% python3 -q
>>> import numpy as np
>>> np.set_printoptions(suppress=True, linewidth=140)
>>> J = np.loadtxt("data.csv", delimiter=",")
>>> J
array([[  1.,  -3.,   9., -27.],
       [  1.,  -2.,   4.,  -8.],
       [  1.,  -1.,   1.,  -1.],
       [  1.,   0.,   0.,   0.],
       [  1.,   1.,   1.,   1.],
       [  1.,   2.,   4.,   8.],
       [  1.,   3.,   9.,  27.],
       [  1.,   4.,  16.,  64.]])
>>> J.reshape(-1, 2)
array([[  1.,  -3.],
       [  9., -27.],
       [  1.,  -2.],
       [  4.,  -8.],
       [  1.,  -1.],
       [  1.,  -1.],
       [  1.,   0.],
       [  0.,   0.],
       [  1.,   1.],
       [  1.,   1.],
       [  1.,   2.],
       [  4.,   8.],
       [  1.,   3.],
       [  9.,  27.],
       [  1.,   4.],
       [ 16.,  64.]])
>>> T = J.reshape(8, 2, -1)
>>> T.shape
(8, 2, 2)
>>> other = np.array([[-6, 1, -6, 2, -7, -5, 1],
...     [2, -3, -2, -8, -2, 1, -3],
...     [2, 0, 2, -8, 9, 9, 4],
...     [2, 5, -8, -1, 6, 9, 9],
...     [9, 6, 3, 1, 1, -3, -9],
...     [-6, -1, -4, 1, 3, -9, 4],
...     [-3, -5, -6, -8, 0, 3, 8]])
>>> other[-1] = other[0]
>>> data = other + 0.02 * np.eye(7)
>>> data
array([[-5.98,  1.  , -6.  ,  2.  , -7.  , -5.  ,  1.  ],
       [ 2.  , -2.98, -2.  , -8.  , -2.  ,  1.  , -3.  ],
       [ 2.  ,  0.  ,  2.02, -8.  ,  9.  ,  9.  ,  4.  ],
       [ 2.  ,  5.  , -8.  , -0.98,  6.  ,  9.  ,  9.  ],
       [ 9.  ,  6.  ,  3.  ,  1.  ,  1.02, -3.  , -9.  ],
       [-6.  , -1.  , -4.  ,  1.  ,  3.  , -8.98,  4.  ],
       [-6.  ,  1.  , -6.  ,  2.  , -7.  , -5.  ,  1.02]])
>>> Uu, sig, vt = np.linalg.svd(data)
>>> np.argmax(sig[:-1] / (sig[1:] + 1e-6)) + 1
np.int64(6)
>>> other = Uu[:, :6] @ np.diag(sig[:6]) @ vt[:6]
>>> np.linalg.matrix_rank(data, rtol=0.05)
np.int64(6)
>>> np.linalg.matrix_rank(other)
np.int64(6)
>>> round(float(np.linalg.norm(data - other, 2)), 2), round(sig[6], 2)
(0.0, np.float64(0.0))
>>> m1 = np.loadtxt("test4.csv", delimiter=",")
>>> m1
array([[-42., -28., -63.,  -7.,  -7.],
       [ 18.,  12.,  27.,   3.,   3.],
       [ 42.,  28.,  63.,   7.,   7.],
       [ 48.,  32.,  72.,   8.,   8.],
       [-54., -36., -81.,  -9.,  -9.],
       [-42., -28., -63.,  -7.,  -7.],
       [ 54.,  36.,  81.,   9.,   9.],
       [-30., -20., -45.,  -5.,  -5.],
       [ 24.,  16.,  36.,   4.,   4.]])
>>> gram = m1.T @ m1
>>> np.round(np.linalg.svd(m1, compute_uv=False) ** 2, 2) + 0
array([57105.,     0.,     0.,     0.,     0.])
>>> np.round(np.linalg.eigvalsh(gram)[::-1], 2) + 0
array([57105.,     0.,     0.,     0.,     0.])
>>> K = np.load("m.npy")
>>> K.round(2) + 0
array([[ 29.42,  17.66, -20.33,  25.2 ,  19.48, -28.29,  23.4 ,   0.26, -16.98,  20.41],
       [ 27.92,  16.58, -19.33,  24.33,  18.37, -26.95,  22.25,   0.3 , -16.42,  19.12],
       [ 24.05,  13.85, -16.77,  22.06,  15.54, -23.53,  19.3 ,   0.36, -14.95,  15.86],
       [ 22.19,  12.56, -15.53,  20.94,  14.21, -21.89,  17.89,   0.38, -14.21,  14.33],
       [ 16.55,   8.79, -11.78,  17.41,  10.28, -16.96,  13.63,   0.37, -11.86,   9.87],
       [ 10.3 ,   4.91,  -7.6 ,  13.17,   6.18, -11.58,   8.96,   0.25,  -8.94,   5.34],
       [ 10.15,   4.82,  -7.5 ,  13.05,   6.08, -11.44,   8.84,   0.24,  -8.86,   5.23],
       [  5.5 ,   2.26,  -4.35,   9.44,   3.29,  -7.44,   5.38,   0.03,  -6.31,   2.29],
       [  5.48,   2.25,  -4.33,   9.42,   3.27,  -7.42,   5.36,   0.03,  -6.3 ,   2.28],
       [  4.76,   1.88,  -3.83,   8.79,   2.86,  -6.79,   4.82,  -0.02,  -5.85,   1.86],
       [  1.52,   0.44,  -1.56,   5.48,   1.16,  -3.82,   2.33,  -0.26,  -3.48,   0.3 ],
       [ -0.39,  -0.05,   0.05,   1.24,   0.16,  -0.86,   0.3 ,  -0.3 ,  -0.62,  -0.09],
       [ -0.36,  -0.04,   0.07,   0.98,   0.14,  -0.7 ,   0.22,  -0.26,  -0.48,  -0.07],
       [ -0.34,  -0.03,   0.08,   0.88,   0.12,  -0.63,   0.2 ,  -0.25,  -0.42,  -0.06],
       [ -0.29,  -0.02,   0.07,   0.69,   0.1 ,  -0.5 ,   0.15,  -0.21,  -0.32,  -0.04],
       [ -0.11,   0.  ,   0.03,   0.19,   0.04,  -0.15,   0.04,  -0.07,  -0.08,   0.  ],
       [  0.02,   0.  ,  -0.01,  -0.03,  -0.01,   0.03,  -0.01,   0.01,   0.01,   0.  ],
       [  0.26,  -0.01,  -0.1 ,  -0.37,  -0.09,   0.32,  -0.07,   0.17,   0.13,  -0.02],
       [  0.75,  -0.11,  -0.29,  -0.87,  -0.3 ,   0.85,  -0.18,   0.51,   0.24,  -0.15],
       [  0.79,  -0.12,  -0.31,  -0.9 ,  -0.32,   0.89,  -0.19,   0.54,   0.24,  -0.17],
       [  1.86,  -0.61,  -0.78,  -1.61,  -1.02,   2.08,  -0.45,   1.39,   0.15,  -0.85],
       [  3.7 ,  -2.65,  -1.56,  -2.45,  -3.38,   5.05,  -1.38,   3.47,  -0.68,  -3.58],
       [  5.13,  -6.57,  -2.03,  -3.07,  -7.61,   9.64,  -3.29,   6.39,  -2.21,  -8.75],
       [  5.32,  -7.51,  -2.06,  -3.18,  -8.6 ,  10.68,  -3.76,   7.01,  -2.56,  -9.98],
       [  5.35,  -7.72,  -2.07,  -3.2 ,  -8.82,  10.9 ,  -3.87,   7.14,  -2.63, -10.25],
       [  5.55,  -9.14,  -2.07,  -3.34, -10.31,  12.45,  -4.6 ,   8.04,  -3.13, -12.1 ],
       [  5.71, -11.08,  -2.03,  -3.53, -12.33,  14.52,  -5.62,   9.22,  -3.8 , -14.63],
       [  5.75, -11.81,  -1.99,  -3.6 , -13.1 ,  15.3 ,  -6.01,   9.66,  -4.04, -15.59],
       [  5.78, -14.03,  -1.86,  -3.79, -15.4 ,  17.63,  -7.2 ,  10.94,  -4.76, -18.47],
       [  5.77, -14.62,  -1.81,  -3.84, -16.01,  18.25,  -7.52,  11.27,  -4.95, -19.24],
       [  5.74, -15.95,  -1.7 ,  -3.95, -17.39,  19.63,  -8.25,  12.01,  -5.37, -20.97],
       [  5.69, -16.85,  -1.62,  -4.03, -18.31,  20.56,  -8.74,  12.5 ,  -5.65, -22.13]])
>>> lab = K[:, 1] > np.median(K[:, 1])
>>> u = K[lab].mean(axis=0) - K[~lab].mean(axis=0)
>>> np.argsort(-np.abs(u).round(6), kind="stable")
array([5, 9, 4, 3, 1, 6, 7, 0, 2, 8])
>>> round((((K - K.mean(axis=0)) @ u > 0) == lab).mean(), 2)
np.float64(0.84)
>>> lab.astype(int)
array([1, 1, 1, 1, 1, 1, 1, 1, 1, 1, 1, 0, 0, 1, 1, 1, 1, 1, 0, 0, 0, 0, 0, 0, 0, 0, 0, 0, 0, 0, 0, 0])
>>> ((K - K.mean(axis=0)) @ u > 0).astype(int)
array([1, 1, 1, 1, 1, 1, 1, 1, 1, 1, 1, 0, 0, 0, 0, 0, 0, 0, 0, 0, 0, 0, 0, 0, 0, 0, 0, 0, 0, 0, 0, 0])
>>> Uu, sig, vt = np.linalg.svd(K)
>>> np.argmax(sig[:-1] / (sig[1:] + 1e-6)) + 1
np.int64(3)
>>> sig.round(2) + 0
array([150.84,  77.31,  13.18,   0.  ,   0.  ,   0.  ,   0.  ,   0.  ,   0.  ,   0.  ])
>>> other = Uu[:, :3] @ np.diag(sig[:3]) @ vt[:3]
>>> round(float(np.abs(K - other).max()), 2)
0.0
>>> np.round(np.linalg.norm(K - other, 2), 2), round(float(sig[3]), 2)
(np.float64(0.0), 0.0)
>>> round(float(np.linalg.norm(K - other) / np.linalg.norm(K)), 2)
0.0
>>> E = np.array([[2.0, 5.0, -2.0, 0.0],
...     [0.0, 7.0, -2.0, 0.0],
...     [0.0, 4.0, 1.0, 0.0],
...     [0.0, 0.0, 0.0, 3.0]])
>>> E
array([[ 2.,  5., -2.,  0.],
       [ 0.,  7., -2.,  0.],
       [ 0.,  4.,  1.,  0.],
       [ 0.,  0.,  0.,  3.]])
>>> u = np.array([1, 0, 1, 2])
>>> other = E + np.outer(u, np.eye(4)[1])
>>> round(np.linalg.det(other) / np.linalg.det(E), 2), round(1 + np.linalg.solve(E, u)[1], 2)
(np.float64(1.13), np.float64(1.13))
>>> np.linalg.matrix_rank(other - E)
np.int64(1)
>>> np.linalg.matrix_rank(np.linalg.inv(other) - np.linalg.inv(E), tol=1e-8)
np.int64(1)
>>> q = E.astype(float).copy()
>>> for j in range(4):
...     q[:, j] -= q[:, :j] @ (q[:, :j].T @ q[:, j])
...     q[:, j] /= np.linalg.norm(q[:, j])
... 
>>> np.round(q.T @ E, 2) + 0
array([[ 2.  ,  5.  , -2.  ,  0.  ],
       [ 0.  ,  8.06, -1.24,  0.  ],
       [ 0.  ,  0.  ,  1.86,  0.  ],
       [ 0.  ,  0.  ,  0.  ,  3.  ]])
>>> np.round(q.T @ q, 2) + 0
array([[1., 0., 0., 0.],
       [0., 1., 0., 0.],
       [0., 0., 1., 0.],
       [0., 0., 0., 1.]])
>>> np.flatnonzero(np.linalg.matrix_power((E != 0) + (E.T != 0) + np.eye(4), 4)[2])
array([0, 1, 2])
>>> E @ E
array([[  4.,  37., -16.,   0.],
       [  0.,  41., -16.,   0.],
       [  0.,  32.,  -7.,   0.],
       [  0.,   0.,   0.,   9.]])
>>> (E != 0).astype(int)
array([[1, 1, 1, 0],
       [0, 1, 1, 0],
       [0, 1, 1, 0],
       [0, 0, 0, 1]])
